>>> import numpy as np
>>> np.set_printoptions(precision=2, suppress=True, linewidth=200)
>>> def tidy(a):
...     return np.round(a, 2) + 0
... 
>>> data = np.load("case11.npy")
>>> data
array([[-2.82, -0.6 , -0.32,  0.36, -2.08,  3.96, -0.38,  4.92,  0.86,  4.5 , -0.2 , -0.52,  0.76],
       [-3.25,  1.  ,  2.16,  3.72,  0.46, -1.06,  1.84, -1.64, -2.2 ,  0.06,  0.66, -0.52,  2.69],
       [ 0.09,  0.18, -1.  , -0.12,  0.04, -1.74, -0.65, -1.32,  0.77, -0.39,  0.48,  1.26,  0.42],
       [-0.9 ,  2.  ,  0.24,  0.8 ,  0.38,  1.84,  0.63,  1.84, -0.17,  0.51, -1.48,  1.4 ,  0.29],
       [ 0.33, -0.08, -0.82,  0.25,  0.44, -3.7 , -0.56, -3.49,  0.4 , -1.53,  1.21,  1.12,  0.79],
       [ 1.76, -1.32, -1.14, -1.51, -0.06, -2.28, -1.12, -2.05,  0.92, -1.11,  1.03, -0.04, -0.72],
       [ 0.04,  1.64, -1.02,  0.15,  0.56, -1.04, -0.33, -0.67,  0.75, -0.66, -0.55,  2.48,  0.39],
       [ 0.35, -2.06, -1.5 , -1.83, -1.58,  0.74, -1.57,  1.63,  1.69,  1.98,  0.83, -0.66, -0.68],
       [ 0.56, -2.39,  1.18, -1.38, -1.2 ,  3.98,  0.22,  3.58, -0.55,  1.92, -0.19, -3.75, -1.7 ],
       [-0.77, -1.19,  0.24, -0.19, -1.04,  1.76, -0.12,  1.95,  0.07,  1.83,  0.28, -1.43, -0.07]])
>>> rank = np.linalg.matrix_rank(data)
>>> rank
np.int64(4)
>>> ns = np.linalg.svd(data)[2][rank:].T
>>> [int(np.linalg.matrix_rank(np.delete(data, i, axis=0))) for i in range(10)]
[4, 4, 4, 4, 4, 4, 4, 4, 4, 4]
>>> [int(np.linalg.matrix_rank(data[:i])) for i in range(1, len(data) + 1)]
[1, 2, 3, 4, 4, 4, 4, 4, 4, 4]
>>> np.allclose(data @ ns, 0)
True
>>> [int(np.linalg.matrix_rank(data[:, :j + 1])) for j in range(13)]
[1, 2, 3, 4, 4, 4, 4, 4, 4, 4, 4, 4, 4]
>>> np.linalg.matrix_rank(data.T @ data), np.linalg.matrix_rank(data @ data.T)
(np.int64(4), np.int64(4))
>>> mat = np.load("sample14.npy")
>>> tidy(mat)
array([[-0.38,  0.17,  0.01,  0.07, -0.19, -0.03,  0.48,  0.14, -0.08, -0.35, -0.61,  0.2 ],
       [ 0.16, -0.17, -0.21, -0.42, -0.12, -0.15, -0.1 , -0.4 , -0.16, -0.27,  0.07,  0.65],
       [-0.13,  0.03, -0.31, -0.09, -0.64,  0.17,  0.28, -0.02, -0.13,  0.56,  0.17,  0.01],
       [-0.13, -0.34,  0.21, -0.39,  0.01,  0.37,  0.07,  0.37, -0.5 , -0.26,  0.23, -0.17],
       [ 0.38,  0.15,  0.58, -0.38, -0.18,  0.23, -0.07, -0.08,  0.11,  0.25, -0.42,  0.03],
       [-0.22, -0.6 ,  0.07, -0.31,  0.22, -0.4 ,  0.28, -0.03,  0.27,  0.31, -0.14, -0.09],
       [-0.22, -0.21,  0.52,  0.39, -0.34, -0.38, -0.3 , -0.01, -0.3 ,  0.09,  0.07,  0.17],
       [-0.64,  0.33, -0.02, -0.36,  0.09,  0.  , -0.4 , -0.34, -0.08,  0.06, -0.08, -0.24],
       [ 0.16, -0.4 , -0.35,  0.22,  0.03,  0.19, -0.29, -0.18, -0.35,  0.1 , -0.56, -0.21],
       [ 0.32,  0.14, -0.11, -0.23, -0.34, -0.57,  0.03,  0.02, -0.13, -0.27, -0.03, -0.54],
       [-0.13, -0.34,  0.07,  0.09, -0.43,  0.3 , -0.09, -0.27,  0.53, -0.4 ,  0.08, -0.21],
       [-0.06, -0.04, -0.24, -0.18, -0.18, -0.08, -0.5 ,  0.68,  0.3 ,  0.02, -0.16,  0.2 ]])
>>> tidy(mat @ mat.T)
array([[1., 0., 0., 0., 0., 0., 0., 0., 0., 0., 0., 0.],
       [0., 1., 0., 0., 0., 0., 0., 0., 0., 0., 0., 0.],
       [0., 0., 1., 0., 0., 0., 0., 0., 0., 0., 0., 0.],
       [0., 0., 0., 1., 0., 0., 0., 0., 0., 0., 0., 0.],
       [0., 0., 0., 0., 1., 0., 0., 0., 0., 0., 0., 0.],
       [0., 0., 0., 0., 0., 1., 0., 0., 0., 0., 0., 0.],
       [0., 0., 0., 0., 0., 0., 1., 0., 0., 0., 0., 0.],
       [0., 0., 0., 0., 0., 0., 0., 1., 0., 0., 0., 0.],
       [0., 0., 0., 0., 0., 0., 0., 0., 1., 0., 0., 0.],
       [0., 0., 0., 0., 0., 0., 0., 0., 0., 1., 0., 0.],
       [0., 0., 0., 0., 0., 0., 0., 0., 0., 0., 1., 0.],
       [0., 0., 0., 0., 0., 0., 0., 0., 0., 0., 0., 1.]])
>>> tidy(np.linalg.pinv(mat))
array([[-0.38,  0.16, -0.13, -0.13,  0.38, -0.22, -0.22, -0.64,  0.16,  0.32, -0.13, -0.06],
       [ 0.17, -0.17,  0.03, -0.34,  0.15, -0.6 , -0.21,  0.33, -0.4 ,  0.14, -0.34, -0.04],
       [ 0.01, -0.21, -0.31,  0.21,  0.58,  0.07,  0.52, -0.02, -0.35, -0.11,  0.07, -0.24],
       [ 0.07, -0.42, -0.09, -0.39, -0.38, -0.31,  0.39, -0.36,  0.22, -0.23,  0.09, -0.18],
       [-0.19, -0.12, -0.64,  0.01, -0.18,  0.22, -0.34,  0.09,  0.03, -0.34, -0.43, -0.18],
       [-0.03, -0.15,  0.17,  0.37,  0.23, -0.4 , -0.38,  0.  ,  0.19, -0.57,  0.3 , -0.08],
       [ 0.48, -0.1 ,  0.28,  0.07, -0.07,  0.28, -0.3 , -0.4 , -0.29,  0.03, -0.09, -0.5 ],
       [ 0.14, -0.4 , -0.02,  0.37, -0.08, -0.03, -0.01, -0.34, -0.18,  0.02, -0.27,  0.68],
       [-0.08, -0.16, -0.13, -0.5 ,  0.11,  0.27, -0.3 , -0.08, -0.35, -0.13,  0.53,  0.3 ],
       [-0.35, -0.27,  0.56, -0.26,  0.25,  0.31,  0.09,  0.06,  0.1 , -0.27, -0.4 ,  0.02],
       [-0.61,  0.07,  0.17,  0.23, -0.42, -0.14,  0.07, -0.08, -0.56, -0.03,  0.08, -0.16],
       [ 0.2 ,  0.65,  0.01, -0.17,  0.03, -0.09,  0.17, -0.24, -0.21, -0.54, -0.21,  0.2 ]])
>>> tidy(mat[:, 1] @ mat[:, 8])
np.float64(0.0)
>>> tidy(np.linalg.svd(mat, compute_uv=False))
array([1., 1., 1., 1., 1., 1., 1., 1., 1., 1., 1., 1.])
>>> u = np.array([5, 5, 0, 2, 0, 3, 4, 2, 4, 4, 1, 2])
>>> M2 = mat + np.outer(u, np.eye(12)[2])
>>> tidy(M2)
array([[-0.38,  0.17,  5.01,  0.07, -0.19, -0.03,  0.48,  0.14, -0.08, -0.35, -0.61,  0.2 ],
       [ 0.16, -0.17,  4.79, -0.42, -0.12, -0.15, -0.1 , -0.4 , -0.16, -0.27,  0.07,  0.65],
       [-0.13,  0.03, -0.31, -0.09, -0.64,  0.17,  0.28, -0.02, -0.13,  0.56,  0.17,  0.01],
       [-0.13, -0.34,  2.21, -0.39,  0.01,  0.37,  0.07,  0.37, -0.5 , -0.26,  0.23, -0.17],
       [ 0.38,  0.15,  0.58, -0.38, -0.18,  0.23, -0.07, -0.08,  0.11,  0.25, -0.42,  0.03],
       [-0.22, -0.6 ,  3.07, -0.31,  0.22, -0.4 ,  0.28, -0.03,  0.27,  0.31, -0.14, -0.09],
       [-0.22, -0.21,  4.52,  0.39, -0.34, -0.38, -0.3 , -0.01, -0.3 ,  0.09,  0.07,  0.17],
       [-0.64,  0.33,  1.98, -0.36,  0.09,  0.  , -0.4 , -0.34, -0.08,  0.06, -0.08, -0.24],
       [ 0.16, -0.4 ,  3.65,  0.22,  0.03,  0.19, -0.29, -0.18, -0.35,  0.1 , -0.56, -0.21],
       [ 0.32,  0.14,  3.89, -0.23, -0.34, -0.57,  0.03,  0.02, -0.13, -0.27, -0.03, -0.54],
       [-0.13, -0.34,  1.07,  0.09, -0.43,  0.3 , -0.09, -0.27,  0.53, -0.4 ,  0.08, -0.21],
       [-0.06, -0.04,  1.76, -0.18, -0.18, -0.08, -0.5 ,  0.68,  0.3 ,  0.02, -0.16,  0.2 ]])
>>> np.linalg.matrix_rank(np.linalg.inv(M2) - np.linalg.inv(mat), tol=1e-8)
np.int64(1)
>>> tidy(np.linalg.det(M2) / np.linalg.det(mat)), tidy(1 + np.linalg.solve(mat, u)[2])
(np.float64(0.38), np.float64(0.38))
